% python3 -q
>>> import numpy as np
>>> import numpy.linalg as la
>>> np.set_printoptions(precision=4, suppress=True, linewidth=200, sign=" ")
>>> m1 = np.loadtxt("m.csv", delimiter=",")
>>> m1
array([[-0.4,  1. ,  1.1,  0. , -1.1],
       [-0.6,  1.6, -0.2,  0.5,  0.8],
       [-0.7,  2.2,  0.1,  0. ,  2.6],
       [-0.5,  8. , -8. ,  2.5,  0. ],
       [-0.4, -1.3,  0.6,  2.5, -0.1],
       [-0.9, -0.4, -0.4, -0.1,  0.6],
       [-1. , -1.1, -0.7,  0.1, -1.6],
       [-0.6, -0.5, -0.2, -1.3, -0.1],
       [-0.8, -0.5,  0.4, -0.1,  0.2],
       [ 0.5,  1.1, -0.6,  0. ,  1.4],
       [-0.1, -0.3, -0.6, -0.4, -2.1],
       [-0.7,  0.8,  0.5, -0.6,  2.4],
       [ 0.7,  0.1, -1. ,  0.3,  1.7],
       [ 0.4,  0.4, -1.3, -1. , -0.2],
       [-0.5, -1.1, -1.2,  0. , -0.1],
       [-0.6,  0.7,  1.2, -0.4, -1.1],
       [ 0.5, -0.7,  2.2, -0.2,  0.1],
       [-0.6, -0.8,  1.3,  0.6, -0.7],
       [ 1.7,  0.1,  1.2,  0.2,  1.7]])
>>> # row 3 is much longer than the rest
>>> T = np.stack([m1, -3 * m1, m1[::-1]])
>>> la.norm(T, axis=(1, 2))
array([ 14.8179,  44.4537,  14.8179])
>>> vec = np.array([2, 2, -2, -2, -2])
>>> a = np.maximum(m1 @ vec, 0)
>>> a
array([  1.2,   0. ,   0. ,  26. ,   0. ,   0. ,   0.2,   1. ,   0. ,   1.6,   5.4,   0. ,   0. ,   6.6,   0. ,   0.8,   0. ,   0. ,   0. ])
>>> m1.T @ a
array([ -11.86,  211.82, -218.84,   54.64,  -13.04])
>>> feats = np.load("block4.npy")
>>> feats
array([[ 14,   0,   8,  -1,  -2,  -1, -12,  -5],
       [  0,  10,  -4,   3,  -2,   1,   6,  -3],
       [  8,  -4,   8,  -2,  -4,   2, -12,   2],
       [ -1,   3,  -2,   1,   0,   0,   3,  -1],
       [ -2,  -2,  -4,   0,   8,  -6,   6,  -6],
       [ -1,   1,   2,   0,  -6,   5,  -3,   6],
       [-12,   6, -12,   3,   6,  -3,  18,  -3],
       [ -5,  -3,   2,  -1,  -6,   6,  -3,  10]])
>>> # symmetric
>>> r = la.matrix_rank(feats)
>>> r
np.int64(3)
>>> null = la.svd(feats)[2][r:].T
>>> [int(la.matrix_rank(np.delete(feats, i, axis=0))) for i in range(8)]
[3, 3, 3, 3, 3, 3, 3, 3]
>>> [int(la.matrix_rank(feats[:i])) for i in range(1, len(feats) + 1)]
[1, 2, 3, 3, 3, 3, 3, 3]
>>> [int(la.matrix_rank(feats[:, :j + 1])) for j in range(8)]
[1, 2, 3, 3, 3, 3, 3, 3]
>>> np.allclose(feats @ null, 0)
True
>>> U, sigma, Vt = la.svd(feats, full_matrices=False)
>>> np.round(U.T @ U, 4) + 0
array([[ 1.,  0.,  0.,  0.,  0.,  0.,  0.,  0.],
       [ 0.,  1.,  0.,  0.,  0.,  0.,  0.,  0.],
       [ 0.,  0.,  1.,  0.,  0.,  0.,  0.,  0.],
       [ 0.,  0.,  0.,  1.,  0.,  0.,  0.,  0.],
       [ 0.,  0.,  0.,  0.,  1.,  0.,  0.,  0.],
       [ 0.,  0.,  0.,  0.,  0.,  1.,  0.,  0.],
       [ 0.,  0.,  0.,  0.,  0.,  0.,  1.,  0.],
       [ 0.,  0.,  0.,  0.,  0.,  0.,  0.,  1.]])
>>> np.round(U.T @ feats @ Vt.T, 4) + 0
array([[ 39.6101,   0.    ,   0.    ,   0.    ,   0.    ,   0.    ,   0.    ,   0.    ],
       [  0.    ,  21.0491,   0.    ,   0.    ,   0.    ,   0.    ,   0.    ,   0.    ],
       [  0.    ,   0.    ,  13.3408,   0.    ,   0.    ,   0.    ,   0.    ,   0.    ],
       [  0.    ,   0.    ,   0.    ,   0.    ,   0.    ,   0.    ,   0.    ,   0.    ],
       [  0.    ,   0.    ,   0.    ,   0.    ,   0.    ,   0.    ,   0.    ,   0.    ],
       [  0.    ,   0.    ,   0.    ,   0.    ,   0.    ,   0.    ,   0.    ,   0.    ],
       [  0.    ,   0.    ,   0.    ,   0.    ,   0.    ,   0.    ,   0.    ,   0.    ],
       [  0.    ,   0.    ,   0.    ,   0.    ,   0.    ,   0.    ,   0.    ,   0.    ]])
>>> np.round(Vt @ Vt.T, 4) + 0
array([[ 1.,  0.,  0.,  0.,  0.,  0.,  0.,  0.],
       [ 0.,  1.,  0.,  0.,  0.,  0.,  0.,  0.],
       [ 0.,  0.,  1.,  0.,  0.,  0.,  0.,  0.],
       [ 0.,  0.,  0.,  1.,  0.,  0.,  0.,  0.],
       [ 0.,  0.,  0.,  0.,  1.,  0.,  0.,  0.],
       [ 0.,  0.,  0.,  0.,  0.,  1.,  0.,  0.],
       [ 0.,  0.,  0.,  0.,  0.,  0.,  1.,  0.],
       [ 0.,  0.,  0.,  0.,  0.,  0.,  0.,  1.]])
>>> np.abs(Vt[0])
array([ 0.4497,  0.1989,  0.4484,  0.1058,  0.2482,  0.1298,  0.6726,  0.1228])
>>> sigma.round(4) + 0
array([ 39.6101,  21.0491,  13.3408,   0.    ,   0.    ,   0.    ,   0.    ,   0.    ])
>>> (sigma > 1e-8).sum()
np.int64(3)
>>> U.shape, sigma.shape, Vt.shape
((8, 8), (8,), (8, 8))
